$ python3 -q
>>> import numpy as np
>>> from numpy import linalg as LA
>>> np.set_printoptions(precision=3, suppress=True, linewidth=100)
>>> r0 = np.array([3, 0, 2, 3, 1, 2, 1, 2, 0, 0, 3, 1])
>>> E = 2 * np.eye(12) + np.outer(r0, r0)
>>> E
array([[11.,  0.,  6.,  9.,  3.,  6.,  3.,  6.,  0.,  0.,  9.,  3.],
       [ 0.,  2.,  0.,  0.,  0.,  0.,  0.,  0.,  0.,  0.,  0.,  0.],
       [ 6.,  0.,  6.,  6.,  2.,  4.,  2.,  4.,  0.,  0.,  6.,  2.],
       [ 9.,  0.,  6., 11.,  3.,  6.,  3.,  6.,  0.,  0.,  9.,  3.],
       [ 3.,  0.,  2.,  3.,  3.,  2.,  1.,  2.,  0.,  0.,  3.,  1.],
       [ 6.,  0.,  4.,  6.,  2.,  6.,  2.,  4.,  0.,  0.,  6.,  2.],
       [ 3.,  0.,  2.,  3.,  1.,  2.,  3.,  2.,  0.,  0.,  3.,  1.],
       [ 6.,  0.,  4.,  6.,  2.,  4.,  2.,  6.,  0.,  0.,  6.,  2.],
       [ 0.,  0.,  0.,  0.,  0.,  0.,  0.,  0.,  2.,  0.,  0.,  0.],
       [ 0.,  0.,  0.,  0.,  0.,  0.,  0.,  0.,  0.,  2.,  0.,  0.],
       [ 9.,  0.,  6.,  9.,  3.,  6.,  3.,  6.,  0.,  0., 11.,  3.],
       [ 3.,  0.,  2.,  3.,  1.,  2.,  1.,  2.,  0.,  0.,  3.,  3.]])
>>> r0 = np.array([0, 0, 0, -1, -2, -1, -1, -1, -1, -2, 0, 2])
>>> M2 = E + np.outer(r0, np.eye(12)[3])
>>> LA.matrix_rank(M2 - E)
np.int64(1)
>>> M2
array([[11.,  0.,  6.,  9.,  3.,  6.,  3.,  6.,  0.,  0.,  9.,  3.],
       [ 0.,  2.,  0.,  0.,  0.,  0.,  0.,  0.,  0.,  0.,  0.,  0.],
       [ 6.,  0.,  6.,  6.,  2.,  4.,  2.,  4.,  0.,  0.,  6.,  2.],
       [ 9.,  0.,  6., 10.,  3.,  6.,  3.,  6.,  0.,  0.,  9.,  3.],
       [ 3.,  0.,  2.,  1.,  3.,  2.,  1.,  2.,  0.,  0.,  3.,  1.],
       [ 6.,  0.,  4.,  5.,  2.,  6.,  2.,  4.,  0.,  0.,  6.,  2.],
       [ 3.,  0.,  2.,  2.,  1.,  2.,  3.,  2.,  0.,  0.,  3.,  1.],
       [ 6.,  0.,  4.,  5.,  2.,  4.,  2.,  6.,  0.,  0.,  6.,  2.],
       [ 0.,  0.,  0., -1.,  0.,  0.,  0.,  0.,  2.,  0.,  0.,  0.],
       [ 0.,  0.,  0., -2.,  0.,  0.,  0.,  0.,  0.,  2.,  0.,  0.],
       [ 9.,  0.,  6.,  9.,  3.,  6.,  3.,  6.,  0.,  0., 11.,  3.],
       [ 3.,  0.,  2.,  5.,  1.,  2.,  1.,  2.,  0.,  0.,  3.,  3.]])
>>> np.argsort(-LA.norm(E, axis=0).round(6), kind="stable")[:3]
array([ 0,  3, 10])
>>> LA.cond(E) > 100
np.False_
>>> [round(float(x), 3) for x in LA.svd(E, compute_uv=False)[:3]]
[44.0, 2.0, 2.0]
>>> rng = np.random.default_rng(60)
>>> idx = rng.permutation(12)
>>> idx
array([ 9,  7,  0,  8, 10,  6,  5,  4, 11,  3,  2,  1])
>>> M2 = E[idx][:, idx]
>>> np.allclose(M2, E)
False
>>> np.diag(M2)
array([ 2.,  6., 11.,  2., 11.,  3.,  6.,  3.,  3., 11.,  6.,  2.])
>>> round(LA.det(M2), 3), np.round(LA.det(E[idx]), 3)
(np.float64(90112.0), np.float64(90112.0))
>>> M2
array([[ 2.,  0.,  0.,  0.,  0.,  0.,  0.,  0.,  0.,  0.,  0.,  0.],
       [ 0.,  6.,  6.,  0.,  6.,  2.,  4.,  2.,  2.,  6.,  4.,  0.],
       [ 0.,  6., 11.,  0.,  9.,  3.,  6.,  3.,  3.,  9.,  6.,  0.],
       [ 0.,  0.,  0.,  2.,  0.,  0.,  0.,  0.,  0.,  0.,  0.,  0.],
       [ 0.,  6.,  9.,  0., 11.,  3.,  6.,  3.,  3.,  9.,  6.,  0.],
       [ 0.,  2.,  3.,  0.,  3.,  3.,  2.,  1.,  1.,  3.,  2.,  0.],
       [ 0.,  4.,  6.,  0.,  6.,  2.,  6.,  2.,  2.,  6.,  4.,  0.],
       [ 0.,  2.,  3.,  0.,  3.,  1.,  2.,  3.,  1.,  3.,  2.,  0.],
       [ 0.,  2.,  3.,  0.,  3.,  1.,  2.,  1.,  3.,  3.,  2.,  0.],
       [ 0.,  6.,  9.,  0.,  9.,  3.,  6.,  3.,  3., 11.,  6.,  0.],
       [ 0.,  4.,  6.,  0.,  6.,  2.,  4.,  2.,  2.,  6.,  6.,  0.],
       [ 0.,  0.,  0.,  0.,  0.,  0.,  0.,  0.,  0.,  0.,  0.,  2.]])
>>> W0 = np.load("x.npy")
>>> W0
array([[ 3,  5,  9, -7],
       [ 0, -1, -1,  5],
       [ 0,  0, -8,  5],
       [ 0,  0,  0, -2]])
>>> # triangular
>>> round(LA.det(W0[::-1]), 3)
np.float64(-48.0)
>>> np.einsum("ii->", W0)
np.int64(-8)
>>> round(float(LA.det(W0.T)), 3)
-48.0
>>> F = 4 * np.eye(7) + np.ones((7, 7))
>>> F
array([[5., 1., 1., 1., 1., 1., 1.],
       [1., 5., 1., 1., 1., 1., 1.],
       [1., 1., 5., 1., 1., 1., 1.],
       [1., 1., 1., 5., 1., 1., 1.],
       [1., 1., 1., 1., 5., 1., 1.],
       [1., 1., 1., 1., 1., 5., 1.],
       [1., 1., 1., 1., 1., 1., 5.]])
>>> # symmetric, so the eigenvalues are real
>>> x0 = np.array([-3, 0, -2, 3, -1, -3, -1])
>>> y = F @ x0
>>> y
array([-19.,  -7., -15.,   5., -11., -19., -11.])
>>> np.round(LA.solve(F.T, F[3]), 3) + 0
array([0., 0., 0., 1., 0., 0., 0.])
>>> np.round(LA.solve(F, -2 * y), 3) + 0
array([ 6.,  0.,  4., -6.,  2.,  6.,  2.])
>>> np.round(LA.solve(F, F[:, 3]), 3) + 0
array([0., 0., 0., 1., 0., 0., 0.])
>>> Lm = LA.cholesky(F)
>>> round(np.prod(np.diag(Lm)) ** 2, 3), round(LA.det(F), 3)
(np.float64(45056.0), np.float64(45056.0))
>>> LA.eigvalsh(F).min() > 0
np.True_
>>> F / np.sqrt(np.outer(np.diag(F), np.diag(F)))
array([[1. , 0.2, 0.2, 0.2, 0.2, 0.2, 0.2],
       [0.2, 1. , 0.2, 0.2, 0.2, 0.2, 0.2],
       [0.2, 0.2, 1. , 0.2, 0.2, 0.2, 0.2],
       [0.2, 0.2, 0.2, 1. , 0.2, 0.2, 0.2],
       [0.2, 0.2, 0.2, 0.2, 1. , 0.2, 0.2],
       [0.2, 0.2, 0.2, 0.2, 0.2, 1. , 0.2],
       [0.2, 0.2, 0.2, 0.2, 0.2, 0.2, 1. ]])
>>> feats = np.loadtxt("mat.csv", delimiter=",")
>>> feats
array([[ 2.,  0.,  1.,  3.,  2., -3., -3.,  2., -2., -2.,  1.],
       [ 1., -3., -3., -3.,  0., -3.,  2., -1.,  3.,  1., -2.],
       [-1., -3.,  3., -2.,  1., -2., -3.,  2.,  0., -2.,  0.],
       [ 1., -3., -1.,  3., -1.,  3.,  3., -3.,  2., -2.,  5.],
       [-2., -2.,  2., -2.,  0.,  2.,  0.,  2.,  0., -3., -4.],
       [-1., -3., -3., -2., -3., -1., -2.,  1.,  0., -2.,  2.],
       [ 1., -2., -3., -3.,  3., -3., -2.,  2., -2., -1.,  3.],
       [ 2., -2.,  0., -3.,  2., -2., -2.,  2.,  3., -1., -1.],
       [ 2.,  2., -3., -3.,  0.,  0.,  0., -2.,  2.,  2., -2.],
       [ 2., -1.,  3., -1., -3.,  1.,  0.,  3., -2., -3.,  0.],
       [ 0.,  0.,  0.,  0.,  0.,  0.,  0.,  0.,  0.,  0.,  3.]])
>>> M2 = feats / LA.norm(feats, axis=1, keepdims=True)
>>> gram = M2 @ M2.T
>>> round(float(np.degrees(np.arccos(np.clip(gram[1, 6], -1, 1)))), 3)
75.372
>>> np.argwhere(np.triu(np.abs(gram) > 0.95, 1))
array([], shape=(0, 2), dtype=int64)
>>> (gram - 2 * np.eye(11)).round(6).argmax(axis=1)
array([ 6,  8,  7, 10,  2,  6,  5,  2,  1,  4,  3])
>>> Uu, sigma, Vt = LA.svd(feats, full_matrices=False)
>>> (sigma > 1e-8).sum()
np.int64(11)
>>> np.allclose(Uu * sigma @ Vt, feats)
True
>>> sigma / sigma[0]
array([1.   , 0.889, 0.802, 0.703, 0.459, 0.385, 0.302, 0.274, 0.244, 0.114, 0.035])
>>> np.abs(Uu[:, 0]).round(6).argmax()
np.int64(2)
>>> np.round(Uu.T @ Uu, 3) + 0
array([[1., 0., 0., 0., 0., 0., 0., 0., 0., 0., 0.],
       [0., 1., 0., 0., 0., 0., 0., 0., 0., 0., 0.],
       [0., 0., 1., 0., 0., 0., 0., 0., 0., 0., 0.],
       [0., 0., 0., 1., 0., 0., 0., 0., 0., 0., 0.],
       [0., 0., 0., 0., 1., 0., 0., 0., 0., 0., 0.],
       [0., 0., 0., 0., 0., 1., 0., 0., 0., 0., 0.],
       [0., 0., 0., 0., 0., 0., 1., 0., 0., 0., 0.],
       [0., 0., 0., 0., 0., 0., 0., 1., 0., 0., 0.],
       [0., 0., 0., 0., 0., 0., 0., 0., 1., 0., 0.],
       [0., 0., 0., 0., 0., 0., 0., 0., 0., 1., 0.],
       [0., 0., 0., 0., 0., 0., 0., 0., 0., 0., 1.]])
>>> Uu.shape, sigma.shape, Vt.shape
((11, 11), (11,), (11, 11))
>>> sigma
array([12.27 , 10.903,  9.847,  8.627,  5.635,  4.722,  3.706,  3.363,  2.992,  1.395,  0.423])
>>> J = np.load("arr.npy")
>>> J
array([[ 0,  0,  0,  0, -2,  0,  0,  0,  0],
       [ 0,  0,  0,  0,  0,  0,  0,  0,  0],
       [ 0,  0,  0,  0,  1,  0,  0,  0,  0],
       [ 0,  0,  0, -3,  0,  0,  0,  0,  0],
       [ 0,  2, -2,  0,  0,  0,  0,  0,  0],
       [ 0, -2,  0,  0,  0,  0, -1,  0,  0],
       [-1,  0,  0,  0, -2, -2,  0,  0,  0],
       [ 3,  0,  0,  0,  3,  0, -3,  2,  0],
       [ 0,  0,  0,  0,  0,  0,  0,  0,  0],
       [ 0,  0,  3,  0, -3,  2,  0,  0,  0],
       [-1,  0,  0, -3,  0,  0,  0,  0,  0],
       [ 0, -3,  2,  0,  0, -1,  0,  0,  0]])
>>> # row 8 repeats row 1
>>> gram = J.T @ J
>>> (J @ J.T).shape
(12, 12)
>>> LA.eigvalsh(gram)[::-1]
array([42.811, 27.241, 18.534, 14.631,  6.856,  2.263,  0.633,  0.029,  0.   ])
>>> LA.svd(J, compute_uv=False) ** 2
array([42.811, 27.241, 18.534, 14.631,  6.856,  2.263,  0.633,  0.029,  0.   ])
>>> LA.matrix_rank(gram)
np.int64(8)
>>> gram
array([[ 11,   0,   0,   3,  11,   2,  -9,   6,   0],
       [  0,  17, -10,   0,   0,   3,   2,   0,   0],
       [  0, -10,  17,   0,  -9,   4,   0,   0,   0],
       [  3,   0,   0,  18,   0,   0,   0,   0,   0],
       [ 11,   0,  -9,   0,  27,  -2,  -9,   6,   0],
       [  2,   3,   4,   0,  -2,   9,   0,   0,   0],
       [ -9,   2,   0,   0,  -9,   0,  10,  -6,   0],
       [  6,   0,   0,   0,   6,   0,  -6,   4,   0],
       [  0,   0,   0,   0,   0,   0,   0,   0,   0]])
>>> arr = np.load("dump.npy")
>>> arr
array([[-0.52,  0.  , -0.2 ,  0.56,  0.24],
       [ 0.  ,  0.  ,  0.  ,  0.  ,  0.  ],
       [ 1.56,  0.  ,  0.6 , -1.68, -0.72],
       [ 2.21,  0.  ,  0.85, -2.38, -1.02],
       [-0.65,  0.  , -0.25,  0.7 ,  0.3 ],
       [-0.65,  0.  , -0.25,  0.7 ,  0.3 ],
       [ 1.43,  0.  ,  0.55, -1.54, -0.66],
       [-0.52,  0.  , -0.2 ,  0.56,  0.24],
       [ 0.52,  0.  ,  0.2 , -0.56, -0.24]])
>>> arr.mean(axis=0)
array([ 0.376,  0.   ,  0.144, -0.404, -0.173])
>>> round(LA.norm(arr), 3)
np.float64(5.27)
>>> np.round(LA.svd(arr, compute_uv=False), 3) + 0
array([5.27, 0.  , 0.  , 0.  , 0.  ])
>>> def softmax(z):
...     e = np.exp(z - z.max(axis=-1, keepdims=True))
...     return e / e.sum(axis=-1, keepdims=True)
... 
>>> softmax(arr[1])
array([0.2, 0.2, 0.2, 0.2, 0.2])
>>> softmax(arr).sum(axis=1)
array([1., 1., 1., 1., 1., 1., 1., 1., 1.])
>>> scores = arr @ arr.T / np.sqrt(5)
>>> softmax(scores)[1] @ arr
array([ 0.376,  0.   ,  0.144, -0.404, -0.173])
>>> data = np.loadtxt("run7.csv", delimiter=",")
>>> data
array([[ 2.05, -2.  ,  0.  , -2.  ,  0.  ,  1.  ,  1.  , -3.  ,  0.  ,  1.  ],
       [-3.  , -2.95,  0.  ,  3.  ,  2.  ,  0.  ,  2.  ,  1.  , -3.  , -2.  ],
       [-1.  , -1.  , -1.95, -1.  , -1.  , -3.  ,  2.  ,  0.  , -1.  ,  1.  ],
       [ 0.  , -3.  ,  2.  , -0.95,  3.  , -3.  , -2.  ,  2.  ,  2.  ,  0.  ],
       [-3.  ,  1.  ,  3.  , -1.  , -1.95, -2.  ,  0.  , -2.  , -2.  ,  2.  ],
       [ 1.  , -1.  ,  2.  ,  3.  , -3.  ,  2.05, -2.  ,  3.  , -3.  , -1.  ],
       [-3.  , -3.  ,  3.  , -3.  , -1.  ,  2.  ,  0.05, -2.  , -1.  ,  3.  ],
       [ 1.  ,  1.  ,  3.  ,  2.  ,  1.  ,  2.  , -3.  ,  3.05,  3.  , -2.  ],
       [-1.  , -3.  ,  2.  , -2.  , -1.  , -2.  , -1.  , -1.  ,  3.05, -2.  ],
       [ 2.  , -2.  ,  0.  , -2.  ,  0.  ,  1.  ,  1.  , -3.  ,  0.  ,  1.05]])
>>> Uu, sigma, Vt = LA.svd(data)
>>> sigma
array([11.   ,  8.826,  8.263,  7.444,  6.124,  4.369,  3.618,  2.536,  0.798,  0.019])
>>> M2 = Uu[:, :9] @ np.diag(sigma[:9]) @ Vt[:9]
>>> round(float(LA.norm(data - M2, 2)), 3), round(float(sigma[9]), 3)
(0.019, 0.019)
>>> LA.matrix_rank(data, rtol=0.05)
np.int64(9)
>>> LA.matrix_rank(M2)
np.int64(9)
